>>> import numpy as np
>>> from numpy import linalg as LA
>>> np.set_printoptions(precision=1, suppress=True, linewidth=160, sign=" ")
>>> mat = np.vander(np.arange(8) - 2, 4, increasing=True)
>>> mat
array([[  1,  -2,   4,  -8],
       [  1,  -1,   1,  -1],
       [  1,   0,   0,   0],
       [  1,   1,   1,   1],
       [  1,   2,   4,   8],
       [  1,   3,   9,  27],
       [  1,   4,  16,  64],
       [  1,   5,  25, 125]])
>>> left, sig, Vh = LA.svd(mat)
>>> np.argmax(sig[:-1] / (sig[1:] + 1e-6)) + 1
np.int64(1)
>>> out = left[:, :1] @ np.diag(sig[:1]) @ Vh[:1]
>>> np.round(LA.norm(mat - out) / LA.norm(mat), 1)
np.float64(0.1)
>>> round(LA.norm(mat - out, 2), 1), np.round(sig[1], 1)
(np.float64(7.7), np.float64(7.7))
>>> u = np.array([5, -4, -3, 6, 2, -1, -8, 5, -4, 6, 3, 3, -1])
>>> X = u[np.abs(np.subtract.outer(np.arange(13), np.arange(13)))]
>>> X
array([[ 5, -4, -3,  6,  2, -1, -8,  5, -4,  6,  3,  3, -1],
       [-4,  5, -4, -3,  6,  2, -1, -8,  5, -4,  6,  3,  3],
       [-3, -4,  5, -4, -3,  6,  2, -1, -8,  5, -4,  6,  3],
       [ 6, -3, -4,  5, -4, -3,  6,  2, -1, -8,  5, -4,  6],
       [ 2,  6, -3, -4,  5, -4, -3,  6,  2, -1, -8,  5, -4],
       [-1,  2,  6, -3, -4,  5, -4, -3,  6,  2, -1, -8,  5],
       [-8, -1,  2,  6, -3, -4,  5, -4, -3,  6,  2, -1, -8],
       [ 5, -8, -1,  2,  6, -3, -4,  5, -4, -3,  6,  2, -1],
       [-4,  5, -8, -1,  2,  6, -3, -4,  5, -4, -3,  6,  2],
       [ 6, -4,  5, -8, -1,  2,  6, -3, -4,  5, -4, -3,  6],
       [ 3,  6, -4,  5, -8, -1,  2,  6, -3, -4,  5, -4, -3],
       [ 3,  3,  6, -4,  5, -8, -1,  2,  6, -3, -4,  5, -4],
       [-1,  3,  3,  6, -4,  5, -8, -1,  2,  6, -3, -4,  5]])
>>> # equal to its transpose
>>> round(float(LA.eigvalsh(X).min()), 1)
-20.2
>>> np.all(LA.eigvalsh(X) > 0)
np.False_
>>> ev, evecs = LA.eigh(X)
>>> ev
array([-20.2, -18.1, -14.7,  -1.7,  -0.5,   3.1,   6. ,   7.6,   7.6,  19.3,  23.1,  26.5,  27. ])
>>> np.unique(ev.round(6) + 0, return_counts=True)[1]
array([ 1,  1,  1,  1,  1,  1,  1,  1,  1,  1,  1,  1,  1])
>>> round(ev.sum(), 1), np.trace(X)
(np.float64(65.0), np.int64(65))
>>> X[4] @ X[12]
np.int64(-57)
>>> round(LA.norm(X, "nuc"), 1)
np.float64(175.2)
>>> LA.norm(X, axis=1)
array([ 15.8,  16.3,  16.3,  17.1,  16.2,  15.7,  16.9,  15.7,  16.2,  17.1,  16.3,  16.3,  15.8])
>>> round(float(LA.norm(X[4], 1)), 1), round(LA.norm(X[4], np.inf), 1)
(53.0, np.float64(8.0))
>>> np.round(LA.norm(X, 1), 1), np.round(LA.norm(X, np.inf), 1)
(np.float64(57.0), np.float64(57.0))
>>> round(LA.norm(X, 2), 1)
np.float64(27.0)
>>> LA.norm(X, axis=1).argmax()
np.int64(3)
>>> out = LA.inv(X)
>>> np.round(LA.slogdet(X)[0], 1)
np.float64(-1.0)
>>> np.allclose(out, X.T)
False
>>> np.round(LA.det(X) * LA.det(out), 1)
np.float64(1.0)
>>> F = np.loadtxt("block19.csv", delimiter=",")
>>> F
array([[-1., -2.,  1., -2., -2., -2.,  2.,  1.,  2.],
       [-2.,  2., -2.,  4.,  4.,  4., -4., -2., -4.],
       [ 1., -2., -1., -2., -2., -2.,  2.,  1.,  2.],
       [-2.,  4., -2.,  2.,  4.,  4., -4., -2., -4.],
       [-2.,  4., -2.,  4.,  2.,  4., -4., -2., -4.],
       [-2.,  4., -2.,  4.,  4.,  2., -4., -2., -4.],
       [ 2., -4.,  2., -4., -4., -4.,  2.,  2.,  4.],
       [ 1., -2.,  1., -2., -2., -2.,  2., -1.,  2.],
       [ 2., -4.,  2., -4., -4., -4.,  4.,  2.,  2.]])
>>> # equal to its transpose
>>> T = np.stack([F, -3 * F, F[::-1]])
>>> LA.norm(T, axis=(1, 2))
array([ 25.6,  76.9,  25.6])
>>> T.sum(axis=0)
array([[  4.,   0.,   0.,   0.,   0.,   0.,   0.,   0.,  -2.],
       [  5.,  -6.,   5., -10., -10., -10.,  10.,   3.,  10.],
       [  0.,   0.,   4.,   0.,   0.,   0.,  -2.,   0.,   0.],
       [  2.,  -4.,   2.,   0.,  -4.,  -6.,   4.,   2.,   4.],
       [  2.,  -4.,   2.,  -4.,  -2.,  -4.,   4.,   2.,   4.],
       [  2.,  -4.,   2.,  -6.,  -4.,   0.,   4.,   2.,   4.],
       [ -3.,   6.,  -5.,   6.,   6.,   6.,  -2.,  -3.,  -6.],
       [ -4.,   6.,  -4.,   8.,   8.,   8.,  -8.,   0.,  -8.],
       [ -5.,   6.,  -3.,   6.,   6.,   6.,  -6.,  -3.,  -2.]])
>>> LA.matrix_rank(T)
array([ 9,  9,  9])
>>> ev, evecs = LA.eigh(F)
>>> evecs @ np.diag(ev) @ evecs.T
array([[-1., -2.,  1., -2., -2., -2.,  2.,  1.,  2.],
       [-2.,  2., -2.,  4.,  4.,  4., -4., -2., -4.],
       [ 1., -2., -1., -2., -2., -2.,  2.,  1.,  2.],
       [-2.,  4., -2.,  2.,  4.,  4., -4., -2., -4.],
       [-2.,  4., -2.,  4.,  2.,  4., -4., -2., -4.],
       [-2.,  4., -2.,  4.,  4.,  2., -4., -2., -4.],
       [ 2., -4.,  2., -4., -4., -4.,  2.,  2.,  4.],
       [ 1., -2.,  1., -2., -2., -2.,  2., -1.,  2.],
       [ 2., -4.,  2., -4., -4., -4.,  4.,  2.,  2.]])
>>> ev
array([-2., -2., -2., -2., -2., -2., -2., -2., 25.])
>>> np.unique(ev.round(6) + 0, return_counts=True)[1]
array([ 8,  1])
